>>> import numpy as np
>>> from numpy import linalg as LA
>>> np.set_printoptions(precision=4, suppress=True, linewidth=160)
>>> rd = lambda a: np.round(a, 4) + 0
>>> mat = np.array([[0, 2, 0, 3], [0, 3, 2, 1], [0, 0, 1, 3], [0, 0, 0, 3]])
>>> mat
array([[0, 2, 0, 3],
       [0, 3, 2, 1],
       [0, 0, 1, 3],
       [0, 0, 0, 3]])
>>> other = mat / LA.norm(mat, axis=1, keepdims=True)
>>> gram = other @ other.T
>>> np.argwhere(np.triu(np.abs(gram) > 0.95, 1))
array([], shape=(0, 2), dtype=int64)
>>> rd(gram[3])
array([0.8321, 0.2673, 0.9487, 1.    ])
>>> rng = np.random.default_rng(224421)
>>> z = rng.permutation(4)
>>> z
array([2, 0, 1, 3])
>>> other = mat[z][:, z]
>>> np.trace(other)
np.int64(7)
>>> other
array([[1, 0, 0, 3],
       [0, 0, 2, 3],
       [2, 0, 3, 1],
       [0, 0, 0, 3]])
>>> rd(LA.det(other)), rd(LA.det(mat[z]))
(np.float64(0.0), np.float64(0.0))
>>> other = mat + rng.integers(-2, 3, (4, 3)) @ rng.integers(-2, 3, (3, 4))
>>> other
array([[ 9,  2, -4,  1],
       [-4,  5,  0,  1],
       [-1, -6, -2,  8],
       [-4,  0,  1,  4]])
>>> np.abs(other - mat).sum(axis=1)
array([15,  8, 15,  6])
>>> other - mat
array([[ 9,  0, -4, -2],
       [-4,  2, -2,  0],
       [-1, -6, -3,  5],
       [-4,  0,  1,  1]])
>>> LA.matrix_rank(other - mat, tol=1e-8)
np.int64(3)
>>> U, sv, vt = LA.svd(mat)
>>> np.argmax(sv[:-1] / (sv[1:] + 1e-6)) + 1
np.int64(3)
>>> other = U[:, :3] @ np.diag(sv[:3]) @ vt[:3]
>>> rd(other)
array([[0., 2., 0., 3.],
       [0., 3., 2., 1.],
       [0., 0., 1., 3.],
       [0., 0., 0., 3.]])
>>> K = np.array([[0, 0, 0, 2], [0, 1, 2, 1], [1, 1, 1, 0], [2, 1, 2, 2]])
>>> K[:, 2] = -2 * K[:, 1]
>>> K
array([[ 0,  0,  0,  2],
       [ 0,  1, -2,  1],
       [ 1,  1, -2,  0],
       [ 2,  1, -2,  2]])
>>> other = K / np.sqrt((K ** 2).mean(axis=1, keepdims=True))
>>> K - K.mean(axis=1, keepdims=True)
array([[-0.5 , -0.5 , -0.5 ,  1.5 ],
       [ 0.  ,  1.  , -2.  ,  1.  ],
       [ 1.  ,  1.  , -2.  ,  0.  ],
       [ 1.25,  0.25, -2.75,  1.25]])
>>> X = np.load("a.npy")
>>> X
array([[-5,  2,  4],
       [-4,  0,  0],
       [ 1, -4, -8]])
>>> u = np.array([0, 2, 1])
>>> np.cross(X[1, :3], X[2, :3])
array([  0, -32,  16])
>>> np.convolve(X[1], u)
array([ 0, -8, -4,  0,  0])
>>> np.array([np.convolve(row, u, "same") for row in X])
array([[-10,  -1,  10],
       [ -8,  -4,   0],
       [  2,  -7, -20]])
>>> np.allclose(X, X.T)
False
>>> X @ X
array([[ 21, -26, -52],
       [ 20,  -8, -16],
       [  3,  34,  68]])
>>> rd(LA.det(X))
np.float64(0.0)
>>> (X - X.T) / 2
array([[ 0. ,  3. ,  1.5],
       [-3. ,  0. ,  2. ],
       [-1.5, -2. ,  0. ]])
>>> rd(np.sort(np.abs(LA.eigvals(X))))
array([0.    , 6.6332, 6.6332])
>>> np.allclose(X @ X.T, X.T @ X)
False
>>> LA.matrix_power(X, 3)
array([[ -53,  250,  500],
       [ -84,  104,  208],
       [ -83, -266, -532]])
>>> U, sv, vt = LA.svd(X)
>>> rd(sv)
array([10.6618,  5.3223,  0.    ])
>>> other = U[:, :2] @ np.diag(sv[:2]) @ vt[:2]
>>> rd(other)
array([[-5.,  2.,  4.],
       [-4.,  0.,  0.],
       [ 1., -4., -8.]])
>>> rd(LA.norm(X - other) / LA.norm(X))
np.float64(0.0)
>>> rd(LA.norm(X - other, 2)), rd(sv[2])
(np.float64(0.0), np.float64(0.0))
>>> rd(np.abs(X - other).max())
np.float64(0.0)
>>> rank = LA.matrix_rank(X)
>>> rank
np.int64(2)
>>> ns = LA.svd(X)[2][rank:].T
>>> rd(ns[:, 0] / ns[np.abs(ns[:, 0]).round(6).argmax(), 0])
array([ 0. ,  1. , -0.5])
>>> rd(ns @ ns.T)
array([[ 0. ,  0. ,  0. ],
       [ 0. ,  0.8, -0.4],
       [ 0. , -0.4,  0.2]])
>>> [int(LA.matrix_rank(np.delete(X, i, axis=0))) for i in range(3)]
[2, 2, 2]
>>> rd(X @ ns)
array([[0.],
       [0.],
       [0.]])
>>> E = np.loadtxt("data.csv", delimiter=",")
>>> E
array([[ 0.,  2., -1.],
       [ 0.,  4., -2.],
       [ 0., -4.,  2.]])
>>> T = np.stack([E, -1 * E, E[::-1]])
>>> rd(LA.norm(T, axis=(1, 2)))
array([6.7082, 6.7082, 6.7082])
>>> T.sum(axis=0)
array([[ 0., -4.,  2.],
       [ 0.,  4., -2.],
       [ 0.,  2., -1.]])
>>> rd(LA.det(T))
array([0., 0., 0.])
>>> LA.matrix_rank(T.reshape(3, -1))
np.int64(2)
>>> T.shape
(3, 3, 3)
>>> LA.matrix_rank(T)
array([1, 1, 1])
>>> (T @ E.T).shape
(3, 3, 3)
